% ipython --no-banner

In [1]: import numpy as np

In [2]: np.set_printoptions(precision=3, suppress=True, linewidth=200, floatmode="fixed")

In [3]: F = np.array([[1.0, 0.0, -2.0, -2.0],
   ...:     [2.0, 3.0, 2.0, 2.0],
   ...:     [-2.0, -2.0, 3.0, 2.0],
   ...:     [2.0, 2.0, 0.0, 1.0]])

In [4]: w, V = np.linalg.eig(F)

In [5]: np.sort(np.linalg.eigvals(np.linalg.inv(F)))
Out[5]: array([0.333, 0.333, 1.000, 1.000])

In [6]: np.round(np.prod(w), 3)
Out[6]: np.float64(9.0)

In [7]: x0 = np.array([-1, -3, 3, -1])

In [8]: rhs = F @ x0

In [9]: c, lr = np.zeros(4), 1 / np.linalg.norm(F, 2) ** 2

In [10]: for i in range(60):
    ...:     c -= lr * F.T @ (F @ c - rhs)
    ...:     if i % 10 == 0: print(i, round(np.linalg.norm(F @ c - rhs), 3))
    ...: 
0 1.47
10 1.327
20 1.197
30 1.081
40 0.975
50 0.88

In [11]: c
Out[11]: array([-1.686, -2.631,  2.116, -0.141])

In [12]: np.round(np.linalg.cond(F), 3)
Out[12]: np.float64(9.899)

In [13]: A2 = np.linalg.inv(F)

In [14]: np.round(np.linalg.det(F) * A2, 3) + 0
Out[14]: 
array([[ 9.000,  0.000,  6.000,  6.000],
       [-6.000,  3.000, -6.000, -6.000],
       [ 6.000,  6.000,  3.000, -6.000],
       [-6.000, -6.000,  0.000,  9.000]])

In [15]: np.allclose(A2, F.T)
Out[15]: False

In [16]: np.round(F @ A2, 3) + 0
Out[16]: 
array([[1.000, 0.000, 0.000, 0.000],
       [0.000, 1.000, 0.000, 0.000],
       [0.000, 0.000, 1.000, 0.000],
       [0.000, 0.000, 0.000, 1.000]])

In [17]: feats = np.loadtxt("w.csv", delimiter=",")

In [18]: feats
Out[18]: 
array([[ 8.000,  7.000,  1.000, 14.000,  9.000],
       [ 8.000,  7.000,  1.000, 14.000,  9.000],
       [ 9.000,  8.000,  1.000, 16.000, 10.000],
       [ 2.000,  1.000,  1.000,  2.000,  3.000],
       [ 9.000,  8.000,  1.000, 16.000, 10.000],
       [ 1.000,  0.000,  1.000,  0.000,  2.000],
       [ 3.000,  2.000,  1.000,  4.000,  4.000],
       [ 6.000,  5.000,  1.000, 10.000,  7.000],
       [ 8.000,  7.000,  1.000, 14.000,  9.000],
       [ 9.000,  8.000,  1.000, 16.000, 10.000]])

In [19]: x0 = np.array([0, -4, 3, 2, -4])

In [20]: h = np.maximum(feats @ x0, 0)

In [21]: np.flatnonzero(h > 1e-9)
Out[21]: array([], dtype=int64)

In [22]: feats.T @ h
Out[22]: array([0.000, 0.000, 0.000, 0.000, 0.000])

In [23]: np.maximum(feats @ (3 * x0), 0)
Out[23]: array([0.000, 0.000, 0.000, 0.000, 0.000, 0.000, 0.000, 0.000, 0.000, 0.000])

In [24]: h
Out[24]: array([0.000, 0.000, 0.000, 0.000, 0.000, 0.000, 0.000, 0.000, 0.000, 0.000])

In [25]: np.maximum(feats @ x0, 0) - np.maximum(-feats @ x0, 0)
Out[25]: array([-33.000, -33.000, -37.000,  -9.000, -37.000,  -5.000, -13.000, -25.000, -33.000, -37.000])

In [26]: U, sigma, Vt = np.linalg.svd(feats)

In [27]: V = Vt[:(sigma > 1e-8).sum()]

In [28]: rng = np.random.default_rng(27)

In [29]: x0 = feats[4] + -3 * feats[1] + rng.integers(2) * np.eye(5)[4]

In [30]: x0
Out[30]: array([-15.000, -13.000,  -2.000, -26.000, -17.000])

In [31]: np.linalg.matrix_rank(np.vstack([feats, x0]))
Out[31]: np.int64(2)

In [32]: np.diag(V.T @ V)
Out[32]: array([0.212, 0.182, 0.212, 0.727, 0.667])

In [33]: round(np.linalg.norm(x0 - V.T @ V @ x0), 3)
Out[33]: np.float64(0.0)

In [34]: arr = np.array([[2, 0, 2, 0], [0, 0, 0, 0], [2, 0, 2, 0], [0, 0, 0, 0]])

In [35]: U, sigma, Vt = np.linalg.svd(arr)

In [36]: V = Vt[:(sigma > 1e-8).sum()]

In [37]: x0 = arr[0] + 2 * arr[1] + rng.integers(2) * np.eye(4)[1]

In [38]: x0
Out[38]: array([2.000, 1.000, 2.000, 0.000])

In [39]: np.linalg.matrix_rank(np.vstack([arr, x0]))
Out[39]: np.int64(2)

In [40]: np.round(np.linalg.norm(x0 - V.T @ V @ x0), 3)
Out[40]: np.float64(1.0)

In [41]: V.T @ V
Out[41]: 
array([[0.500, 0.000, 0.500, 0.000],
       [0.000, 0.000, 0.000, 0.000],
       [0.500, 0.000, 0.500, 0.000],
       [0.000, 0.000, 0.000, 0.000]])

In [42]: Q, _ = np.linalg.qr(np.array([[1.1, 0.9, 0.0, 1.3, 0.7, -0.6, -0.7, -0.6],
    ...:     [-3.0, -1.2, -0.5, -0.8, -0.6, 0.8, 0.4, 0.0],
    ...:     [-0.2, -0.4, -1.0, -0.9, 0.4, -0.3, -0.1, -2.4],
    ...:     [0.3, 1.0, -0.6, 0.1, 0.6, -1.5, 0.1, 0.5],
    ...:     [-0.2, -1.0, -0.9, -0.3, -0.1, 0.0, -0.6, -0.2],
    ...:     [0.1, -0.9, -0.7, -0.1, 0.6, -0.3, 0.2, -1.9],
    ...:     [1.0, 1.0, 0.2, -0.3, 0.4, 0.0, 1.0, -1.0],
    ...:     [-0.9, -0.6, -0.3, -0.5, 0.1, -1.0, 0.5, -0.1]]))

In [43]: W0 = -1 * Q

In [44]: W0
Out[44]: 
array([[ 0.315,  0.175,  0.207, -0.711, -0.214, -0.222, -0.171, -0.445],
       [-0.859,  0.248,  0.101, -0.144, -0.062, -0.369,  0.154, -0.078],
       [-0.057, -0.169,  0.571,  0.381, -0.037, -0.229, -0.662, -0.065],
       [ 0.086,  0.484,  0.657, -0.078,  0.097,  0.338,  0.233,  0.377],
       [-0.057, -0.516,  0.347, -0.097,  0.572,  0.055,  0.365, -0.371],
       [ 0.029, -0.552,  0.230, -0.141, -0.590, -0.171,  0.310,  0.385],
       [ 0.286,  0.265,  0.102,  0.532, -0.228, -0.349,  0.474, -0.395],
       [-0.258, -0.065,  0.068,  0.099, -0.460,  0.703, -0.018, -0.457]])

In [45]: A2 = W0 / np.linalg.norm(W0, axis=1, keepdims=True)

In [46]: C2 = A2 @ A2.T

In [47]: np.linalg.norm(A2, axis=1)
Out[47]: array([1.000, 1.000, 1.000, 1.000, 1.000, 1.000, 1.000, 1.000])

In [48]: np.argwhere(np.triu(np.abs(C2) > 0.95, 1))
Out[48]: array([], shape=(0, 2), dtype=int64)

In [49]: round(float(np.degrees(np.arccos(np.clip(C2[7, 3], -1, 1)))), 3)
Out[49]: 90.0

In [50]: C2[7].round(3) + 0
Out[50]: array([0.000, 0.000, 0.000, 0.000, 0.000, 0.000, 0.000, 1.000])

In [51]: np.round(W0 @ W0.T, 3) + 0
Out[51]: 
array([[1.000, 0.000, 0.000, 0.000, 0.000, 0.000, 0.000, 0.000],
       [0.000, 1.000, 0.000, 0.000, 0.000, 0.000, 0.000, 0.000],
       [0.000, 0.000, 1.000, 0.000, 0.000, 0.000, 0.000, 0.000],
       [0.000, 0.000, 0.000, 1.000, 0.000, 0.000, 0.000, 0.000],
       [0.000, 0.000, 0.000, 0.000, 1.000, 0.000, 0.000, 0.000],
       [0.000, 0.000, 0.000, 0.000, 0.000, 1.000, 0.000, 0.000],
       [0.000, 0.000, 0.000, 0.000, 0.000, 0.000, 1.000, 0.000],
       [0.000, 0.000, 0.000, 0.000, 0.000, 0.000, 0.000, 1.000]])

In [52]: np.linalg.norm(W0, axis=0)
Out[52]: array([1.000, 1.000, 1.000, 1.000, 1.000, 1.000, 1.000, 1.000])

In [53]: np.linalg.pinv(W0)
Out[53]: 
array([[ 0.315, -0.859, -0.057,  0.086, -0.057,  0.029,  0.286, -0.258],
       [ 0.175,  0.248, -0.169,  0.484, -0.516, -0.552,  0.265, -0.065],
       [ 0.207,  0.101,  0.571,  0.657,  0.347,  0.230,  0.102,  0.068],
       [-0.711, -0.144,  0.381, -0.078, -0.097, -0.141,  0.532,  0.099],
       [-0.214, -0.062, -0.037,  0.097,  0.572, -0.590, -0.228, -0.460],
       [-0.222, -0.369, -0.229,  0.338,  0.055, -0.171, -0.349,  0.703],
       [-0.171,  0.154, -0.662,  0.233,  0.365,  0.310,  0.474, -0.018],
       [-0.445, -0.078, -0.065,  0.377, -0.371,  0.385, -0.395, -0.457]])
